In [1]: import numpy as np

In [2]: import numpy.linalg as la

In [3]: np.set_printoptions(suppress=True, linewidth=200)

In [4]: E = np.loadtxt("x.csv", delimiter=",")

In [5]: print(E)
[[ 0.  0.  0.]
 [-1. -3. -2.]
 [ 0.  0.  0.]
 [ 0.  0.  0.]
 [ 0.  0.  0.]
 [ 2. -8.  2.]
 [ 1.  0. -4.]
 [ 0.  0.  0.]
 [ 5. -2.  2.]
 [ 0.  0.  0.]
 [ 0.  0.  0.]
 [ 2.  3. -2.]
 [ 2.  3. -2.]
 [ 0.  0.  0.]
 [ 2. -8.  2.]
 [ 1.  0. -4.]
 [ 3. -5.  4.]
 [ 3. -5.  4.]
 [ 0.  0.  0.]
 [ 2.  3. -2.]
 [ 3. -5.  4.]
 [ 0.  0.  0.]
 [ 0.  0.  0.]
 [ 0.  0.  0.]
 [ 3. -5.  4.]
 [ 0.  0.  0.]
 [ 2.  3. -2.]
 [-1. -3. -2.]
 [ 3. -5.  4.]
 [ 3. -5.  4.]
 [ 3. -5.  4.]
 [ 4. -5.  0.]]

In [6]: round(la.norm(E, "nuc"), 3)
Out[6]: np.float64(40.381)

In [7]: round(la.norm(E) ** 2 / la.norm(E, 2) ** 2, 3)
Out[7]: np.float64(1.252)

In [8]: round(float(la.norm(E, 1)), 3), np.round(la.norm(E, np.inf), 3)
Out[8]: (76.0, np.float64(12.0))

In [9]: Xs = E - E.mean(axis=0)

In [10]: vecs = la.svd(Xs)[2][:1]

In [11]: M2 = Xs - Xs @ vecs.T @ vecs

In [12]: round(la.norm(M2) / la.norm(Xs), 3)
Out[12]: np.float64(0.454)

In [13]: np.round(np.cov(Xs @ vecs.T, rowvar=False), 3)
Out[13]: np.float64(14.149)

In [14]: data = np.loadtxt("m.csv", delimiter=",")

In [15]: data
Out[15]: 
array([[ -1.,  -1.,  -3.,  -2.,  -1.],
       [ -8.,  -5.,  -9., -10., -11.],
       [ -6.,  -4.,  -8.,  -8.,  -8.],
       [ -6.,  -2.,   2.,  -4., -10.],
       [ -4.,  -1.,   3.,  -2.,  -7.],
       [ 10.,   7.,  15.,  14.,  13.],
       [ -8.,  -5.,  -9., -10., -11.],
       [ -6.,  -5., -13., -10.,  -7.]])

In [16]: np.argsort(-la.norm(data, axis=0).round(6), kind="stable")[:3]
Out[16]: array([4, 2, 3])

In [17]: print(la.cond(data) > 100)
True

In [18]: arr = np.array([[-1.0, 1.0, 0.0, 0.0, 0.0, 0.0],
    ...:     [0.0, -1.0, 1.0, 0.0, 0.0, 0.0],
    ...:     [0.0, 0.0, -1.0, 1.0, 0.0, 0.0],
    ...:     [0.0, 0.0, 0.0, -1.0, 1.0, 0.0],
    ...:     [0.0, 0.0, 0.0, 0.0, -1.0, 1.0],
    ...:     [0.0, 0.0, 0.0, 0.0, 0.0, -1.0]])

In [19]: f = np.array([-1, 0, 0, 2, -1, -2])

In [20]: M2 = arr + np.outer(f, np.eye(6)[1])

In [21]: M2
Out[21]: 
array([[-1.,  0.,  0.,  0.,  0.,  0.],
       [ 0., -1.,  1.,  0.,  0.,  0.],
       [ 0.,  0., -1.,  1.,  0.,  0.],
       [ 0.,  2.,  0., -1.,  1.,  0.],
       [ 0., -1.,  0.,  0., -1.,  1.],
       [ 0., -2.,  0.,  0.,  0., -1.]])

In [22]: arr @ arr
Out[22]: 
array([[ 1., -2.,  1.,  0.,  0.,  0.],
       [ 0.,  1., -2.,  1.,  0.,  0.],
       [ 0.,  0.,  1., -2.,  1.,  0.],
       [ 0.,  0.,  0.,  1., -2.,  1.],
       [ 0.,  0.,  0.,  0.,  1., -2.],
       [ 0.,  0.,  0.,  0.,  0.,  1.]])

In [23]: (arr - arr.T) / 2
Out[23]: 
array([[ 0. ,  0.5,  0. ,  0. ,  0. ,  0. ],
       [-0.5,  0. ,  0.5,  0. ,  0. ,  0. ],
       [ 0. , -0.5,  0. ,  0.5,  0. ,  0. ],
       [ 0. ,  0. , -0.5,  0. ,  0.5,  0. ],
       [ 0. ,  0. ,  0. , -0.5,  0. ,  0.5],
       [ 0. ,  0. ,  0. ,  0. , -0.5,  0. ]])

In [24]: np.round(la.matrix_power(arr, 2), 3)
Out[24]: 
array([[ 1., -2.,  1.,  0.,  0.,  0.],
       [ 0.,  1., -2.,  1.,  0.,  0.],
       [ 0.,  0.,  1., -2.,  1.,  0.],
       [ 0.,  0.,  0.,  1., -2.,  1.],
       [ 0.,  0.,  0.,  0.,  1., -2.],
       [ 0.,  0.,  0.,  0.,  0.,  1.]])

In [25]: (arr + arr.T) / 2
Out[25]: 
array([[-1. ,  0.5,  0. ,  0. ,  0. ,  0. ],
       [ 0.5, -1. ,  0.5,  0. ,  0. ,  0. ],
       [ 0. ,  0.5, -1. ,  0.5,  0. ,  0. ],
       [ 0. ,  0. ,  0.5, -1. ,  0.5,  0. ],
       [ 0. ,  0. ,  0. ,  0.5, -1. ,  0.5],
       [ 0. ,  0. ,  0. ,  0. ,  0.5, -1. ]])

In [26]: print(np.trace(arr))
-6.0

In [27]: np.round(np.sort(np.abs(la.eigvals(arr))), 3)
Out[27]: array([1., 1., 1., 1., 1., 1.])

In [28]: print(np.allclose(arr @ arr.T, arr.T @ arr))
False

In [29]: np.allclose(arr, arr.T)
Out[29]: False

In [30]: X = np.array([[6.0, 0.0, 0.0, 0.0, 5.0, 0.0, 0.0, 0.0],
    ...:     [0.0, 6.0, 5.0, 0.0, 0.0, 0.0, 5.0, 0.0],
    ...:     [0.0, 5.0, 6.0, 0.0, 0.0, 0.0, 5.0, 0.0],
    ...:     [0.0, 0.0, 0.0, 6.0, 0.0, 5.0, 0.0, 5.0],
    ...:     [5.0, 0.0, 0.0, 0.0, 6.0, 0.0, 0.0, 0.0],
    ...:     [0.0, 0.0, 0.0, 5.0, 0.0, 6.0, 0.0, 5.0],
    ...:     [0.0, 5.0, 5.0, 0.0, 0.0, 0.0, 6.0, 0.0],
    ...:     [0.0, 0.0, 0.0, 5.0, 0.0, 5.0, 0.0, 6.0]])

In [31]: x = np.array([3, 0, 0])

In [32]: target = E @ x

In [33]: print(np.round(la.lstsq(E, target)[0], 3) + 0)
[3. 0. 0.]

In [34]: np.round(la.pinv(E) @ E, 3) + 0
Out[34]: 
array([[1., 0., 0.],
       [0., 1., 0.],
       [0., 0., 1.]])

In [35]: rng = np.random.default_rng(4230)

In [36]: target = target + 0.3 * rng.normal(size=32)

In [37]: target.round(3)
Out[37]: 
array([-0.126, -3.291, -0.055, -0.1  , -0.003,  5.985,  3.1  , -0.308, 15.512,  0.535,  0.191,  5.772,  5.644,  0.209,  6.061,  2.749,  9.453,  8.377,  0.13 ,  5.796,  9.156,  0.269, -0.024, -0.431,
        9.157,  0.177,  5.42 , -3.049,  9.22 ,  8.773,  9.058, 12.302])

In [38]: b, *_ = la.lstsq(E, target)

In [39]: b.round()
Out[39]: array([ 3., -0.,  0.])

In [40]: [round(float(la.norm(la.solve(E.T @ E + lam * np.eye(3), E.T @ target))), 2) for lam in (0, 1, 10, 100)]
Out[40]: [2.99, 2.95, 2.67, 1.48]

In [41]: np.round(la.norm(target - E @ b), 3)
Out[41]: np.float64(1.551)

In [42]: print(np.round(E.T @ (target - E @ b), 3) + 0)
[0. 0. 0.]

In [43]: print(np.argsort(-la.norm(X, axis=0).round(6), kind="stable")[:3])
[1 2 3]

In [44]: evals, vecs = la.eigh(X)

In [45]: np.round(la.eigvalsh(X @ X), 3)
Out[45]: array([  1.,   1.,   1.,   1.,   1., 121., 256., 256.])

In [46]: print(np.round(vecs @ np.diag(evals) @ vecs.T, 3) + 0)
[[6. 0. 0. 0. 5. 0. 0. 0.]
 [0. 6. 5. 0. 0. 0. 5. 0.]
 [0. 5. 6. 0. 0. 0. 5. 0.]
 [0. 0. 0. 6. 0. 5. 0. 5.]
 [5. 0. 0. 0. 6. 0. 0. 0.]
 [0. 0. 0. 5. 0. 6. 0. 5.]
 [0. 5. 5. 0. 0. 0. 6. 0.]
 [0. 0. 0. 5. 0. 5. 0. 6.]]

In [47]: evals.round(3)
Out[47]: array([ 1.,  1.,  1.,  1.,  1., 11., 16., 16.])

In [48]: np.round(vecs.T @ vecs, 3) + 0
Out[48]: 
array([[1., 0., 0., 0., 0., 0., 0., 0.],
       [0., 1., 0., 0., 0., 0., 0., 0.],
       [0., 0., 1., 0., 0., 0., 0., 0.],
       [0., 0., 0., 1., 0., 0., 0., 0.],
       [0., 0., 0., 0., 1., 0., 0., 0.],
       [0., 0., 0., 0., 0., 1., 0., 0.],
       [0., 0., 0., 0., 0., 0., 1., 0.],
       [0., 0., 0., 0., 0., 0., 0., 1.]])

In [49]: evals.sum(), np.trace(X)
Out[49]: (np.float64(48.0), np.float64(48.0))

In [50]: print(np.round(la.eigvalsh(X + -2 * np.eye(8)), 3))
[-1. -1. -1. -1. -1.  9. 14. 14.]

In [51]: np.round(la.svd(X, compute_uv=False), 3)
Out[51]: array([16., 16., 11.,  1.,  1.,  1.,  1.,  1.])

In [52]: np.round(vecs.T @ X @ vecs, 3) + 0
Out[52]: 
array([[ 1.,  0.,  0.,  0.,  0.,  0.,  0.,  0.],
       [ 0.,  1.,  0.,  0.,  0.,  0.,  0.,  0.],
       [ 0.,  0.,  1.,  0.,  0.,  0.,  0.,  0.],
       [ 0.,  0.,  0.,  1.,  0.,  0.,  0.,  0.],
       [ 0.,  0.,  0.,  0.,  1.,  0.,  0.,  0.],
       [ 0.,  0.,  0.,  0.,  0., 11.,  0.,  0.],
       [ 0.,  0.,  0.,  0.,  0.,  0., 16.,  0.],
       [ 0.,  0.,  0.,  0.,  0.,  0.,  0., 16.]])

In [53]: np.unique(evals.round(6) + 0, return_counts=True)[1]
Out[53]: array([5, 1, 2])

In [54]: np.round(np.sort(la.eigvals(X).real), 3)
Out[54]: array([ 1.,  1.,  1.,  1.,  1., 11., 16., 16.])

In [55]: (X != 0).astype(int)
Out[55]: 
array([[1, 0, 0, 0, 1, 0, 0, 0],
       [0, 1, 1, 0, 0, 0, 1, 0],
       [0, 1, 1, 0, 0, 0, 1, 0],
       [0, 0, 0, 1, 0, 1, 0, 1],
       [1, 0, 0, 0, 1, 0, 0, 0],
       [0, 0, 0, 1, 0, 1, 0, 1],
       [0, 1, 1, 0, 0, 0, 1, 0],
       [0, 0, 0, 1, 0, 1, 0, 1]])

In [56]: print(np.flatnonzero(la.matrix_power((X != 0) + (X.T != 0) + np.eye(8), 8)[3]))
[3 5 7]

In [57]: feats = np.loadtxt("test14.csv", delimiter=",")

In [58]: feats
Out[58]: 
array([[ -0.122,   0.348,  -0.001,   0.004,   0.077,  -5.263],
       [  0.105,  -2.199,   0.001,   0.002,   0.404, -15.169],
       [  0.081,   1.613,   0.02 ,   0.001,   0.174, -19.473],
       [ -0.01 ,   2.098,   0.003,  -0.003,   0.923,  -9.652],
       [ -0.105,   3.73 ,   0.   ,   0.005,   0.063,  26.37 ],
       [  0.006,   1.044,   0.001,  -0.006,  -0.117,  -6.345],
       [ -0.028,  -1.496,  -0.001,   0.002,  -0.316,  13.069],
       [  0.014,  -0.717,  -0.01 ,  -0.002,   0.161,  10.878],
       [ -0.025,   4.846,  -0.022,   0.   ,  -0.461,  -6.675],
       [ -0.096,   2.125,   0.01 ,   0.   ,   0.362,  -7.336],
       [  0.153,   2.219,   0.005,   0.002,   0.251, -10.499],
       [ -0.053,   4.089,  -0.007,   0.003,   0.111, -10.672],
       [ -0.142,   3.926,  -0.01 ,   0.001,   0.232,  -4.802],
       [  0.09 ,   0.278,  -0.003,  -0.004,   0.737, -19.469],
       [ -0.016,   0.6  ,  -0.016,   0.003,   0.337,   4.091],
       [  0.002,   3.959,   0.002,  -0.001,  -0.657,  16.352],
       [  0.017,   3.625,   0.021,  -0.001,   0.486, -12.192],
       [ -0.006,   3.608,  -0.002,  -0.002,  -0.853,  -4.13 ],
       [ -0.098,   0.759,  -0.024,   0.006,   0.07 ,   3.477],
       [ -0.1  ,  -2.346,   0.028,   0.001,   0.126,   6.136],
       [  0.041,   1.041,  -0.003,  -0.001,   0.629,  -5.696],
       [ -0.089,   0.399,  -0.002,  -0.004,   0.108,   4.841],
       [ -0.026,   1.069,  -0.013,  -0.004,   0.129,  13.917],
       [  0.088,  -3.044,   0.008,   0.001,   0.43 ,  17.694],
       [  0.121,   1.478,   0.028,   0.003,   0.232,   7.251],
       [  0.055,  -0.639,  -0.001,  -0.003,  -0.43 ,  22.319],
       [  0.069,   4.873,  -0.039,   0.003,  -0.258,  -1.352],
       [ -0.038,  -2.48 ,  -0.013,  -0.001,   0.213,   7.59 ],
       [ -0.159,  -1.458,  -0.006,   0.   ,   0.774,  -1.957],
       [ -0.028,   2.252,   0.024,   0.   ,  -0.266,   1.012],
       [ -0.052,  -1.411,   0.02 ,  -0.004,   0.07 ,  -3.106],
       [ -0.004,   0.346,   0.006,   0.005,   0.025, -10.604]])

In [59]: basis = feats[[7, 9]].astype(float)

In [60]: for _ in range(6):
    ...:     labels = la.norm(feats[:, None] - basis, axis=-1).argmin(axis=1)
    ...:     basis = np.array([feats[labels == j].mean(axis=0) for j in range(2)])
    ...: 

In [61]: labels
Out[61]: array([1, 1, 1, 1, 0, 1, 0, 0, 1, 1, 1, 1, 1, 1, 0, 0, 1, 1, 0, 0, 1, 0, 0, 0, 0, 0, 1, 0, 1, 1, 1, 1])

In [62]: np.round(basis[1] - basis[0], 3) + 0
Out[62]: array([  0.01 ,   1.653,   0.002,   0.   ,   0.138, -19.918])

In [63]: np.bincount(labels)
Out[63]: array([13, 19])

In [64]: m1 = np.load("mat.npy")

In [65]: m1
Out[65]: 
array([[ -3,  -8,  -9,   9,   7,  -9,  -6,  -9],
       [ -2,  -8, -12,   6,  13, -16,   1,   0],
       [  0, -15,  -7,   0,  14, -17,   4,   3],
       [  6, -16, -15,  -2,  23, -24,   8,   4],
       [  7, -21, -17,   0,  24, -19,   7,  -5],
       [  7, -19,  -8,  -4,  15, -10,  -2,  -3],
       [  6, -11,  -7, -13,   7,  -2,  -8, -11],
       [  8,  -9,  -5,  -8,  15, -11, -11, -17],
       [  9, -10,  -6,  -1,   6, -15, -19, -20],
       [  2, -15, -12,   4,  15, -23, -23, -16],
       [ 10, -11, -11,  -3,  15, -31, -18, -21],
       [  4, -16, -17,  -1,   6, -38, -20, -16],
       [ 13, -14, -23,  -2,   9, -46, -27, -13],
       [ 10, -23, -22,  -2,   6, -44, -25,  -9],
       [  9, -26, -26,   4,   6, -35, -17, -18],
       [  8, -26, -32,  -2,   6, -40, -15, -16],
       [ -1, -20, -28,   6,  14, -42, -15, -10],
       [  7, -23, -24,  10,  11, -37, -20, -16],
       [  7, -20, -15,  11,  20, -43, -15, -23],
       [  1, -21,  -8,  20,  27, -44, -11, -30],
       [  2, -20,  -9,  25,  32, -38, -12, -34],
       [ 11, -12,  -1,  24,  33, -36, -12, -25],
       [  9,  -9,   3,  24,  40, -36, -19, -24]])

In [66]: x = np.array([1, 2, 0, 1, 0, 1, 2, 0])

In [67]: target = m1 @ x

In [68]: np.round(la.pinv(m1) @ m1, 3) + 0
Out[68]: 
array([[1., 0., 0., 0., 0., 0., 0., 0.],
       [0., 1., 0., 0., 0., 0., 0., 0.],
       [0., 0., 1., 0., 0., 0., 0., 0.],
       [0., 0., 0., 1., 0., 0., 0., 0.],
       [0., 0., 0., 0., 1., 0., 0., 0.],
       [0., 0., 0., 0., 0., 1., 0., 0.],
       [0., 0., 0., 0., 0., 0., 1., 0.],
       [0., 0., 0., 0., 0., 0., 0., 1.]])

In [69]: print(target)
[ -31  -26  -39  -36  -40  -49  -47  -51  -65  -93  -82 -107 -117 -132 -108 -116 -107 -106  -95  -87  -75  -49  -59]

In [70]: target = target + 0.02 * rng.normal(size=23)

In [71]: target.round(3)
Out[71]: 
array([ -30.96 ,  -25.995,  -39.023,  -36.013,  -39.979,  -48.98 ,  -47.013,  -50.998,  -64.971,  -92.973,  -82.015, -106.964, -117.001, -131.99 , -107.986, -115.976, -107.039, -106.005,  -95.017,
        -86.993,  -74.987,  -48.979,  -59.032])

In [72]: b, *_ = la.lstsq(m1, target)

In [73]: np.round(m1.T @ (target - m1 @ b), 3) + 0
Out[73]: array([0., 0., 0., 0., 0., 0., 0., 0.])

In [74]: print(b.round(3) + 0)
[ 1.001  1.999  0.     1.001 -0.001  1.001  2.    -0.001]
